% ipython --no-banner

In [1]: import numpy as np

In [2]: from numpy import linalg as LA

In [3]: np.set_printoptions(suppress=True, linewidth=120)

In [4]: def tidy(a):
   ...:     return np.round(a, 2) + 0
   ...: 

In [5]: A = np.load("out14.npy")

In [6]: A
Out[6]: 
array([[108, -44,  42, -19,   0,   0,  18, -52],
       [-44,  82,  42,  18,  -7,  16, -33,   4],
       [ 42,  42, 115, -12,  -7,   9, -43,  -8],
       [-19,  18, -12,  42, -16,  16,  -7, -10],
       [  0,  -7,  -7, -16,  84, -26,  45, -27],
       [  0,  16,   9,  16, -26,  86, -42,   0],
       [ 18, -33, -43,  -7,  45, -42, 130, -14],
       [-52,   4,  -8, -10, -27,   0, -14,  99]])

In [7]: x0 = np.array([-2, 3, -2, -2, 2, 0, 2, 1])

In [8]: y = A @ x0

In [9]: y
Out[9]: array([-410,  138, -272,  -24,  256, -138,  301,  169])

In [10]: tidy(LA.solve(A, y))
Out[10]: array([-2.,  3., -2., -2.,  2.,  0.,  2.,  1.])

In [11]: tidy(LA.solve(A, 5 * y))
Out[11]: array([-10.,  15., -10., -10.,  10.,   0.,  10.,   5.])

In [12]: tidy(LA.solve(A, y + A[:, 4]))
Out[12]: array([-2.,  3., -2., -2.,  3.,  0.,  2.,  1.])

In [13]: vals, evecs = LA.eigh(A)

In [14]: x0 = np.array([-2, 3, 2, -1, -2, -3, 0, -2])

In [15]: tidy(x0 @ A @ x0 / (x0 @ x0)), tidy(vals[0]), tidy(vals[-1])
Out[15]: (np.float64(72.74), np.float64(5.06), np.float64(228.63))

In [16]: print(tidy(evecs * np.abs(vals) @ evecs.T))
[[108. -44.  42. -19.   0.   0.  18. -52.]
 [-44.  82.  42.  18.  -7.  16. -33.   4.]
 [ 42.  42. 115. -12.  -7.   9. -43.  -8.]
 [-19.  18. -12.  42. -16.  16.  -7. -10.]
 [  0.  -7.  -7. -16.  84. -26.  45. -27.]
 [  0.  16.   9.  16. -26.  86. -42.   0.]
 [ 18. -33. -43.  -7.  45. -42. 130. -14.]
 [-52.   4.  -8. -10. -27.   0. -14.  99.]]

In [17]: (np.sign(evecs[:, -1].round(6)) == np.sign(evecs[0, -1].round(6))).astype(int)
Out[17]: array([1, 0, 0, 0, 1, 0, 1, 0])

In [18]: print(tidy(LA.eigvalsh(A[1:, 1:])))
[ 18.21  49.97  52.48  67.86  97.06 128.09 224.33]

In [19]: X = np.loadtxt("test11.csv", delimiter=",")

In [20]: X
Out[20]: 
array([[ 0.,  0., 25.,  0.,  0.,  0.,  6.,  0.],
       [ 0.,  0.,  0.,  0.,  0.,  0., 26.,  0.],
       [ 0.,  0., 23.,  0.,  0.,  3.,  0.,  0.],
       [ 2.,  5.,  0.,  8.,  5.,  0.,  5.,  5.],
       [ 0., 14.,  0.,  0.,  9., 11.,  3., 14.],
       [ 0., 12., 31.,  0.,  0., 23.,  0.,  0.],
       [ 0., 20.,  0.,  6., 19.,  3.,  0., 14.],
       [ 6.,  0.,  0., 11.,  0.,  0.,  0.,  0.],
       [ 0.,  9.,  0.,  5.,  7.,  0.,  0.,  3.],
       [ 0.,  0.,  0.,  5.,  0.,  0., 23.,  0.],
       [16.,  0.,  0., 25.,  8.,  0.,  7.,  1.],
       [ 8.,  0.,  0., 13.,  0.,  0.,  0.,  0.],
       [ 2.,  0.,  0.,  6.,  0.,  0.,  3.,  0.],
       [ 8., 17.,  0., 16., 22.,  0.,  0., 14.],
       [ 0., 13.,  0.,  0.,  4., 19., 15., 16.],
       [ 0., 13.,  2.,  0.,  6., 11.,  0., 10.],
       [ 8., 17.,  0., 16., 22.,  0.,  0., 14.],
       [ 0.,  0., 10.,  2.,  0.,  0.,  0.,  0.],
       [ 0.,  0.,  6.,  0.,  0.,  0., 14.,  0.],
       [ 0.,  0.,  0.,  3.,  0.,  3., 20.,  2.],
       [ 0., 13.,  0.,  0.,  4., 19., 15., 16.],
       [ 0.,  0.,  7.,  0.,  0.,  7., 16.,  0.],
       [ 0.,  0., 22.,  0.,  0.,  7.,  4.,  0.],
       [10.,  7.,  0., 18., 13.,  0.,  0.,  7.],
       [ 0., 18.,  5.,  0., 12.,  7.,  0.,  9.],
       [ 0.,  0.,  9.,  0.,  0.,  0.,  0.,  0.],
       [ 6.,  0.,  5.,  9.,  0.,  0.,  0.,  0.],
       [ 0., 18.,  7.,  2., 14.,  0.,  0.,  3.],
       [ 0.,  0., 10.,  2.,  0.,  0.,  0.,  0.],
       [ 6.,  0.,  0., 11.,  0.,  0.,  0.,  0.],
       [ 0.,  5., 14.,  0.,  0., 15.,  6.,  0.],
       [ 0., 15.,  0.,  2., 12., 11.,  7., 18.],
       [ 0.,  0., 16.,  0.,  0.,  0.,  0.,  0.],
       [ 0., 12.,  8.,  0.,  4.,  7.,  0.,  3.],
       [12.,  8.,  0., 21., 16.,  0.,  1., 11.],
       [ 0., 11., 14.,  0.,  2.,  3.,  0.,  0.],
       [ 2.,  0.,  0.,  6.,  0.,  0., 14.,  0.],
       [ 0.,  8.,  0.,  0.,  1., 11., 10.,  8.],
       [ 2.,  9.,  0.,  7.,  8.,  0.,  0.,  0.],
       [ 0., 12.,  7.,  0.,  3., 11.,  0.,  6.],
       [ 0.,  3.,  0.,  0.,  0., 11., 21.,  6.],
       [ 0., 16., 12.,  0.,  3., 19.,  0., 10.],
       [ 0., 20.,  0.,  2., 17., 11.,  0., 20.],
       [ 0.,  0.,  8.,  0.,  0.,  3.,  8.,  0.],
       [ 4.,  3.,  4.,  8.,  2.,  0.,  0.,  0.],
       [ 4.,  0.,  0., 10.,  0.,  0., 19.,  0.],
       [ 0., 14., 23.,  0.,  0., 15.,  0.,  0.],
       [10.,  0.,  0., 16.,  0.,  0.,  0.,  0.]])

In [21]: # row 16 repeats row 13

In [22]: A2 = np.c_[X[:, :6] @ np.array([[2, -1, 1, -1, -1, 2],
    ...:     [1, -1, -2, 0, 1, 1],
    ...:     [1, -1, 0, 0, 2, -1],
    ...:     [1, -2, 1, 1, 2, 0],
    ...:     [-2, 2, -2, 2, -1, 0],
    ...:     [-2, 0, -2, 2, 0, 0]]), np.array([2, 0, 2, 3, -3, 2, 3, 1, -2, -3, -1, -1, 0, 2, 2, 1, 0, 3, 3, 3, -2, 0, -1, -2, 2, -3, -3, -1, -3, 0, -1, -3, 2, 3, 3, -2, -2, 2, 0, -2, -2, 3, -2, -2, 2, 1, -2, 2])]

In [23]: A2
Out[23]: 
array([[ 25., -25.,   0.,   0.,  50., -25.,   2.],
       [  0.,   0.,   0.,   0.,   0.,   0.,   0.],
       [ 17., -23.,  -6.,   6.,  46., -23.,   2.],
       [  7., -13., -10.,  16.,  14.,   9.,   3.],
       [-26.,   4., -68.,  40.,   5.,  14.,  -3.],
       [ -3., -43., -70.,  46.,  74., -19.,   2.],
       [-18.,   6., -78.,  50.,  13.,  20.,   3.],
       [ 23., -28.,  17.,   5.,  16.,  12.,   1.],
       [  0.,  -5., -27.,  19.,  12.,   9.,  -2.],
       [  5., -10.,   5.,   5.,  10.,   0.,  -3.],
       [ 41., -50.,  25.,  25.,  26.,  32.,  -1.],
       [ 29., -34.,  21.,   5.,  18.,  16.,  -1.],
       [ 10., -14.,   8.,   4.,  10.,   4.,   0.],
       [  5., -13., -54.,  52.,  19.,  33.,   2.],
       [-33.,  -5., -72.,  46.,   9.,  13.,   2.],
       [-19.,  -3., -60.,  34.,  11.,  11.,   1.],
       [  5., -13., -54.,  52.,  19.,  33.,   0.],
       [ 12., -14.,   2.,   2.,  24., -10.,   3.],
       [  6.,  -6.,   0.,   0.,  12.,  -6.,   3.],
       [ -3.,  -6.,  -3.,   9.,   6.,   0.,   3.],
       [-33.,  -5., -72.,  46.,   9.,  13.,  -2.],
       [ -7.,  -7., -14.,  14.,  14.,  -7.,   0.],
       [  8., -22., -14.,  14.,  44., -22.,  -1.],
       [ 19., -27., -12.,  34.,  20.,  27.,  -2.],
       [-15.,   1., -74.,  38.,  16.,  13.,   2.],
       [  9.,  -9.,   0.,   0.,  18.,  -9.,  -3.],
       [ 26., -29.,  15.,   3.,  22.,   7.,  -3.],
       [ -1.,  -1., -62.,  30.,  22.,  11.,  -1.],
       [ 12., -14.,   2.,   2.,  24., -10.,  -3.],
       [ 23., -28.,  17.,   5.,  16.,  12.,   0.],
       [-11., -19., -40.,  30.,  33.,  -9.,  -1.],
       [-29.,   5., -74.,  48.,   7.,  15.,  -3.],
       [ 16., -16.,   0.,   0.,  32., -16.,   2.],
       [ -2., -12., -46.,  22.,  24.,   4.,   3.],
       [ 21., -30., -15.,  41.,  22.,  32.,   3.],
       [ 15., -21., -32.,  10.,  37.,  -3.,  -2.],
       [ 10., -14.,   8.,   4.,  10.,   4.,  -2.],
       [-16.,  -6., -40.,  24.,   7.,   8.,   2.],
       [  4.,  -9., -25.,  21.,  13.,  13.,   0.],
       [ -9., -13., -52.,  28.,  23.,   5.,  -2.],
       [-19.,  -3., -28.,  22.,   3.,   3.,  -2.],
       [-16., -22., -76.,  44.,  37.,   4.,   3.],
       [-34.,  10., -94.,  58.,   7.,  20.,  -2.],
       [  2.,  -8.,  -6.,   6.,  16.,  -8.,  -2.],
       [ 19., -23.,   2.,   8.,  21.,   7.,   2.],
       [ 18., -24.,  14.,   6.,  16.,   8.,   1.],
       [  7., -37., -58.,  30.,  60.,  -9.,  -2.],
       [ 36., -42.,  26.,   6.,  22.,  20.,   2.]])

In [24]: LA.matrix_rank(np.c_[X, A2])
Out[24]: np.int64(9)

In [25]: tidy(LA.lstsq(X, A2[:, 0])[0])
Out[25]: array([ 2.,  1.,  1.,  1., -2., -2.,  0.,  0.])

In [26]: Uu, sigma, Vh = LA.svd(A2, full_matrices=False)

In [27]: tidy(Uu.T @ Uu)
Out[27]: 
array([[1., 0., 0., 0., 0., 0., 0.],
       [0., 1., 0., 0., 0., 0., 0.],
       [0., 0., 1., 0., 0., 0., 0.],
       [0., 0., 0., 1., 0., 0., 0.],
       [0., 0., 0., 0., 1., 0., 0.],
       [0., 0., 0., 0., 0., 1., 0.],
       [0., 0., 0., 0., 0., 0., 1.]])

In [28]: tidy(sigma / sigma[0])
Out[28]: array([1.  , 0.6 , 0.33, 0.11, 0.07, 0.04, 0.01])

In [29]: tidy(Uu.T @ A2 @ Vh.T)
Out[29]: 
array([[364.91,   0.  ,   0.  ,   0.  ,   0.  ,   0.  ,   0.  ],
       [  0.  , 217.7 ,   0.  ,   0.  ,   0.  ,   0.  ,   0.  ],
       [  0.  ,   0.  , 120.89,   0.  ,   0.  ,   0.  ,   0.  ],
       [  0.  ,   0.  ,   0.  ,  39.22,   0.  ,   0.  ,   0.  ],
       [  0.  ,   0.  ,   0.  ,   0.  ,  24.54,   0.  ,   0.  ],
       [  0.  ,   0.  ,   0.  ,   0.  ,   0.  ,  14.45,   0.  ],
       [  0.  ,   0.  ,   0.  ,   0.  ,   0.  ,   0.  ,   2.18]])

In [30]: Uu.shape, sigma.shape, Vh.shape
Out[30]: ((48, 7), (7,), (7, 7))

In [31]: np.allclose(Uu * sigma @ Vh, A2)
Out[31]: True

In [32]: (sigma > 1e-8).sum()
Out[32]: np.int64(7)

In [33]: tidy(np.cumsum(sigma ** 2) / np.sum(sigma ** 2))
Out[33]: array([0.67, 0.91, 0.99, 1.  , 1.  , 1.  , 1.  ])

In [34]: np.abs(Uu[:, 0]).round(6).argmax()
Out[34]: np.int64(42)
